$ ipython --no-banner

In [1]: import numpy as np

In [2]: np.set_printoptions(precision=3, suppress=True, linewidth=160)

In [3]: M = np.array([[0.0, -3.0, -1.0, 1.0, -2.0],
   ...:     [-3.0, 0.0, 0.0, 0.0, 0.0],
   ...:     [-1.0, 0.0, 0.0, 0.0, 0.0],
   ...:     [1.0, 0.0, 0.0, 0.0, 0.0],
   ...:     [-2.0, 0.0, 0.0, 0.0, 0.0]])

In [4]: np.linalg.lstsq(M[:-1].T, M[-1])[2]
Out[4]: np.int32(2)

In [5]: np.allclose(M[:-1].T @ np.linalg.lstsq(M[:-1].T, M[-1])[0], M[-1])
Out[5]: True

In [6]: round(np.trace(np.linalg.pinv(M) @ M), 3)
Out[6]: np.float64(2.0)

In [7]: np.unique(M.round(6), axis=0).shape
Out[7]: (5, 5)

In [8]: np.abs(np.diag(np.linalg.qr(M)[1])) > 1e-9
Out[8]: array([ True,  True, False, False, False])

In [9]: np.linalg.matrix_rank(M, rtol=0.1)
Out[9]: np.int64(2)

In [10]: np.linalg.cond(M) > 100
Out[10]: np.True_

In [11]: E = np.load("layer4.npy")

In [12]: E
Out[12]: 
array([[0.152, 0.174, 0.087, 0.174, 0.13 , 0.022, 0.043, 0.065, 0.043, 0.   , 0.109],
       [0.087, 0.087, 0.072, 0.043, 0.116, 0.014, 0.13 , 0.116, 0.13 , 0.13 , 0.072],
       [0.036, 0.164, 0.164, 0.036, 0.109, 0.055, 0.   , 0.091, 0.109, 0.073, 0.164],
       [0.214, 0.214, 0.024, 0.048, 0.071, 0.   , 0.19 , 0.024, 0.024, 0.119, 0.071],
       [0.164, 0.109, 0.018, 0.036, 0.091, 0.164, 0.127, 0.109, 0.055, 0.091, 0.036],
       [0.032, 0.129, 0.048, 0.081, 0.113, 0.048, 0.129, 0.065, 0.081, 0.129, 0.145],
       [0.048, 0.127, 0.048, 0.143, 0.048, 0.063, 0.143, 0.095, 0.048, 0.143, 0.095],
       [0.078, 0.059, 0.137, 0.118, 0.059, 0.137, 0.039, 0.176, 0.039, 0.02 , 0.137],
       [0.043, 0.043, 0.106, 0.043, 0.128, 0.043, 0.191, 0.106, 0.043, 0.064, 0.191],
       [0.154, 0.115, 0.019, 0.173, 0.038, 0.038, 0.058, 0.077, 0.077, 0.077, 0.173],
       [0.191, 0.085, 0.17 , 0.021, 0.043, 0.085, 0.043, 0.191, 0.021, 0.064, 0.085]])

In [13]: A2 = E / np.sqrt((E ** 2).mean(axis=1, keepdims=True))

In [14]: np.linalg.matrix_rank(E - E.mean(axis=1, keepdims=True))
Out[14]: np.int64(10)

In [15]: np.linalg.norm(A2, axis=1)
Out[15]: array([3.317, 3.317, 3.317, 3.317, 3.317, 3.317, 3.317, 3.317, 3.317, 3.317, 3.317])

In [16]: np.linalg.matrix_rank(A2) == np.linalg.matrix_rank(E)
Out[16]: np.True_

In [17]: np.linalg.matrix_power(E, 100)
Out[17]: 
array([[0.114, 0.119, 0.085, 0.085, 0.085, 0.061, 0.094, 0.106, 0.061, 0.08 , 0.111],
       [0.114, 0.119, 0.085, 0.085, 0.085, 0.061, 0.094, 0.106, 0.061, 0.08 , 0.111],
       [0.114, 0.119, 0.085, 0.085, 0.085, 0.061, 0.094, 0.106, 0.061, 0.08 , 0.111],
       [0.114, 0.119, 0.085, 0.085, 0.085, 0.061, 0.094, 0.106, 0.061, 0.08 , 0.111],
       [0.114, 0.119, 0.085, 0.085, 0.085, 0.061, 0.094, 0.106, 0.061, 0.08 , 0.111],
       [0.114, 0.119, 0.085, 0.085, 0.085, 0.061, 0.094, 0.106, 0.061, 0.08 , 0.111],
       [0.114, 0.119, 0.085, 0.085, 0.085, 0.061, 0.094, 0.106, 0.061, 0.08 , 0.111],
       [0.114, 0.119, 0.085, 0.085, 0.085, 0.061, 0.094, 0.106, 0.061, 0.08 , 0.111],
       [0.114, 0.119, 0.085, 0.085, 0.085, 0.061, 0.094, 0.106, 0.061, 0.08 , 0.111],
       [0.114, 0.119, 0.085, 0.085, 0.085, 0.061, 0.094, 0.106, 0.061, 0.08 , 0.111],
       [0.114, 0.119, 0.085, 0.085, 0.085, 0.061, 0.094, 0.106, 0.061, 0.08 , 0.111]])

In [18]: E @ np.ones(11)
Out[18]: array([1., 1., 1., 1., 1., 1., 1., 1., 1., 1., 1.])

In [19]: p = np.eye(11)[0]

In [20]: for _ in range(6):
    ...:     p = p @ E
    ...:     print(p.round(3))
    ...: 
[0.152 0.174 0.087 0.174 0.13  0.022 0.043 0.065 0.043 0.    0.109]
[0.131 0.131 0.082 0.07  0.092 0.056 0.104 0.099 0.061 0.082 0.094]
[0.112 0.119 0.083 0.088 0.086 0.061 0.094 0.105 0.063 0.08  0.111]
[0.114 0.119 0.084 0.084 0.085 0.061 0.095 0.105 0.061 0.08  0.111]
[0.114 0.119 0.085 0.085 0.085 0.061 0.094 0.106 0.061 0.08  0.111]
[0.114 0.119 0.085 0.085 0.085 0.061 0.094 0.106 0.061 0.08  0.111]

In [21]: W2 = np.array([[0, 1, 1], [1, 1, 0], [3, 1, 1]])

In [22]: K = np.repeat(W2, 41 // 3, axis=0)

In [23]: rng = np.random.default_rng(856)

In [24]: K = K + 0.3 * rng.normal(size=K.shape)

In [25]: K
Out[25]: 
array([[-0.739,  0.798,  0.866],
       [-0.388,  1.083,  0.991],
       [ 0.097,  1.512,  1.214],
       [ 0.017,  1.709,  0.948],
       [-0.238,  0.209,  1.162],
       [ 0.14 ,  1.221,  1.204],
       [-0.173,  0.975,  1.038],
       [ 0.639,  1.063,  1.211],
       [ 0.01 ,  1.1  ,  0.948],
       [ 0.416,  0.407,  0.862],
       [-0.113,  1.089,  1.4  ],
       [-0.425,  0.954,  0.676],
       [ 0.513,  1.197,  0.911],
       [ 1.126,  1.179, -0.363],
       [ 0.895,  0.54 , -0.139],
       [ 1.547,  1.579, -0.263],
       [ 0.679,  1.334,  0.322],
       [ 1.528,  1.563,  0.603],
       [ 1.048,  0.649, -0.342],
       [ 0.98 ,  0.99 , -0.753],
       [ 1.319,  1.257, -0.03 ],
       [ 0.845,  1.288,  0.347],
       [ 1.436,  1.18 , -0.175],
       [ 0.703,  1.065, -0.292],
       [ 0.932,  1.013,  0.297],
       [ 0.806,  1.042, -0.213],
       [ 3.35 ,  0.682,  0.949],
       [ 2.816,  0.561,  0.601],
       [ 3.141,  1.035,  0.775],
       [ 3.23 ,  0.793,  1.559],
       [ 3.186,  0.751,  1.   ],
       [ 2.644,  0.479,  1.325],
       [ 2.967,  1.092,  0.611],
       [ 2.595,  0.682,  0.623],
       [ 2.867,  0.966,  0.738],
       [ 2.635,  0.574,  0.631],
       [ 2.964,  0.973,  1.03 ],
       [ 3.067,  0.953,  1.34 ],
       [ 2.885,  1.034,  1.126]])

In [26]: t3 = np.stack([K, -3 * K, K[::-1]])

In [27]: np.einsum("bij,cij->bc", t3, t3)
Out[27]: 
array([[ 202.79 , -608.371,   76.935],
       [-608.371, 1825.112, -230.805],
       [  76.935, -230.805,  202.79 ]])

In [28]: np.linalg.matrix_rank(t3.reshape(3, -1))
Out[28]: np.int64(2)

In [29]: Ac = (K - K.mean(axis=0)) / K.std(axis=0)

In [30]: np.argwhere(np.abs(Ac) > 2)
Out[30]: 
array([[ 3,  1],
       [ 4,  1],
       [19,  2]])

In [31]: Ac.std(axis=0)
Out[31]: array([1., 1., 1.])

In [32]: coef = np.linalg.lstsq(np.delete(Ac, 1, axis=1), Ac[:, 1])[0]

In [33]: coef
Out[33]: array([-0.219, -0.128])

In [34]: np.abs(coef).argmax()
Out[34]: np.int64(0)

In [35]: round(1 - np.var(Ac[:, 1] - np.delete(Ac, 1, axis=1) @ coef), 3)
Out[35]: np.float64(0.069)

In [36]: J = np.load("dump.npy")

In [37]: J
Out[37]: 
array([[0, 0, 0, 0, 0, 1, 0, 0],
       [0, 0, 1, 1, 0, 0, 1, 1],
       [0, 1, 0, 1, 1, 0, 1, 0],
       [0, 1, 1, 0, 0, 0, 1, 1],
       [0, 0, 1, 0, 0, 0, 1, 0],
       [1, 0, 0, 0, 0, 0, 0, 0],
       [0, 1, 1, 1, 1, 0, 0, 1],
       [0, 1, 0, 1, 0, 0, 1, 0]])

In [38]: labels = rng.permutation(8)

In [39]: A2 = J[:, labels] * rng.choice([-1, 1], 8)

In [40]: A2
Out[40]: 
array([[-1,  0,  0,  0,  0,  0,  0,  0],
       [ 0,  0,  1,  0, -1, -1,  1,  0],
       [ 0, -1,  0,  0, -1,  0,  1, -1],
       [ 0,  0,  1,  0, -1, -1,  0, -1],
       [ 0,  0,  0,  0, -1, -1,  0,  0],
       [ 0,  0,  0, -1,  0,  0,  0,  0],
       [ 0, -1,  1,  0,  0, -1,  1, -1],
       [ 0,  0,  0,  0, -1,  0,  1, -1]])

In [41]: Uu, _, Vt = np.linalg.svd(J.T @ A2)

In [42]: labels
Out[42]: array([5, 4, 7, 0, 6, 2, 3, 1])

In [43]: np.round(Uu @ Vt, 3) + 0
Out[43]: 
array([[ 0.,  0.,  0., -1.,  0.,  0.,  0.,  0.],
       [ 0.,  0.,  0.,  0.,  0.,  0.,  0., -1.],
       [ 0.,  0.,  0.,  0.,  0., -1.,  0.,  0.],
       [ 0.,  0.,  0.,  0.,  0.,  0.,  1.,  0.],
       [ 0., -1.,  0.,  0.,  0.,  0.,  0.,  0.],
       [-1.,  0.,  0.,  0.,  0.,  0.,  0.,  0.],
       [ 0.,  0.,  0.,  0., -1.,  0.,  0.,  0.],
       [ 0.,  0.,  1.,  0.,  0.,  0.,  0.,  0.]])

In [44]: A2 = J / np.sqrt((J ** 2).mean(axis=1, keepdims=True))

In [45]: J - J.mean(axis=1, keepdims=True)
Out[45]: 
array([[-0.125, -0.125, -0.125, -0.125, -0.125,  0.875, -0.125, -0.125],
       [-0.5  , -0.5  ,  0.5  ,  0.5  , -0.5  , -0.5  ,  0.5  ,  0.5  ],
       [-0.5  ,  0.5  , -0.5  ,  0.5  ,  0.5  , -0.5  ,  0.5  , -0.5  ],
       [-0.5  ,  0.5  ,  0.5  , -0.5  , -0.5  , -0.5  ,  0.5  ,  0.5  ],
       [-0.25 , -0.25 ,  0.75 , -0.25 , -0.25 , -0.25 ,  0.75 , -0.25 ],
       [ 0.875, -0.125, -0.125, -0.125, -0.125, -0.125, -0.125, -0.125],
       [-0.625,  0.375,  0.375,  0.375,  0.375, -0.625, -0.625,  0.375],
       [-0.375,  0.625, -0.375,  0.625, -0.375, -0.375,  0.625, -0.375]])

In [46]: np.linalg.norm(A2, axis=1)
Out[46]: array([2.828, 2.828, 2.828, 2.828, 2.828, 2.828, 2.828, 2.828])

In [47]: np.trace(J @ J @ J) // 6
Out[47]: np.int64(8)

In [48]: J @ J
Out[48]: 
array([[1, 0, 0, 0, 0, 0, 0, 0],
       [0, 4, 2, 3, 2, 0, 3, 2],
       [0, 2, 4, 2, 1, 0, 3, 3],
       [0, 3, 2, 4, 2, 0, 3, 2],
       [0, 2, 1, 2, 2, 0, 1, 1],
       [0, 0, 0, 0, 0, 1, 0, 0],
       [0, 3, 3, 3, 1, 0, 5, 2],
       [0, 2, 3, 2, 1, 0, 2, 3]])

In [49]: Lm = np.diag(J.sum(axis=1)) - J

In [50]: (np.linalg.eigvalsh(Lm) < 1e-8).sum()
Out[50]: np.int64(2)

In [51]: np.round(np.linalg.eigvalsh(Lm), 3) + 0
Out[51]: array([0.   , 0.   , 1.83 , 2.   , 3.689, 5.   , 5.481, 6.   ])

In [52]: O, Rm = np.linalg.qr(J)

In [53]: Rm
Out[53]: 
array([[-1.   ,  0.   ,  0.   ,  0.   ,  0.   ,  0.   ,  0.   ,  0.   ],
       [ 0.   , -2.   , -1.   , -1.5  , -1.   ,  0.   , -1.5  , -1.   ],
       [ 0.   ,  0.   ,  1.732,  0.289,  0.   ,  0.   ,  0.866,  1.155],
       [ 0.   ,  0.   ,  0.   ,  1.291,  0.387,  0.   ,  0.387,  0.129],
       [ 0.   ,  0.   ,  0.   ,  0.   , -0.922,  0.   ,  0.705,  0.054],
       [ 0.   ,  0.   ,  0.   ,  0.   ,  0.   , -1.   ,  0.   ,  0.   ],
       [ 0.   ,  0.   ,  0.   ,  0.   ,  0.   ,  0.   ,  1.163, -0.506],
       [ 0.   ,  0.   ,  0.   ,  0.   ,  0.   ,  0.   ,  0.   , -0.626]])

In [54]: np.allclose(Rm.T @ Rm, J.T @ J)
Out[54]: True

In [55]: abs(Rm[0, 0]), round(float(np.linalg.norm(J[:, 0])), 3)
Out[55]: (np.float64(1.0), 1.0)

In [56]: O.shape, Rm.shape
Out[56]: ((8, 8), (8, 8))

In [57]: (Rm != 0).astype(int)
Out[57]: 
array([[1, 0, 0, 0, 0, 0, 0, 0],
       [0, 1, 1, 1, 1, 0, 1, 1],
       [0, 0, 1, 1, 0, 0, 1, 1],
       [0, 0, 0, 1, 1, 0, 1, 1],
       [0, 0, 0, 0, 1, 0, 1, 1],
       [0, 0, 0, 0, 0, 1, 0, 0],
       [0, 0, 0, 0, 0, 0, 1, 1],
       [0, 0, 0, 0, 0, 0, 0, 1]])

In [58]: (np.linalg.matrix_power((Rm != 0) + (Rm.T != 0) + np.eye(8), 8) > 0).astype(int)
Out[58]: 
array([[1, 0, 0, 0, 0, 0, 0, 0],
       [0, 1, 1, 1, 1, 0, 1, 1],
       [0, 1, 1, 1, 1, 0, 1, 1],
       [0, 1, 1, 1, 1, 0, 1, 1],
       [0, 1, 1, 1, 1, 0, 1, 1],
       [0, 0, 0, 0, 0, 1, 0, 0],
       [0, 1, 1, 1, 1, 0, 1, 1],
       [0, 1, 1, 1, 1, 0, 1, 1]])

In [59]: np.flatnonzero(np.linalg.matrix_power((Rm != 0) + (Rm.T != 0) + np.eye(8), 8)[1])
Out[59]: array([1, 2, 3, 4, 6, 7])

In [60]: round(float(np.linalg.det(Rm)), 3)
Out[60]: -3.0

In [61]: np.sort(np.linalg.eigvals(Rm).real)
Out[61]: array([-2.   , -1.   , -1.   , -0.922, -0.626,  1.163,  1.291,  1.732])
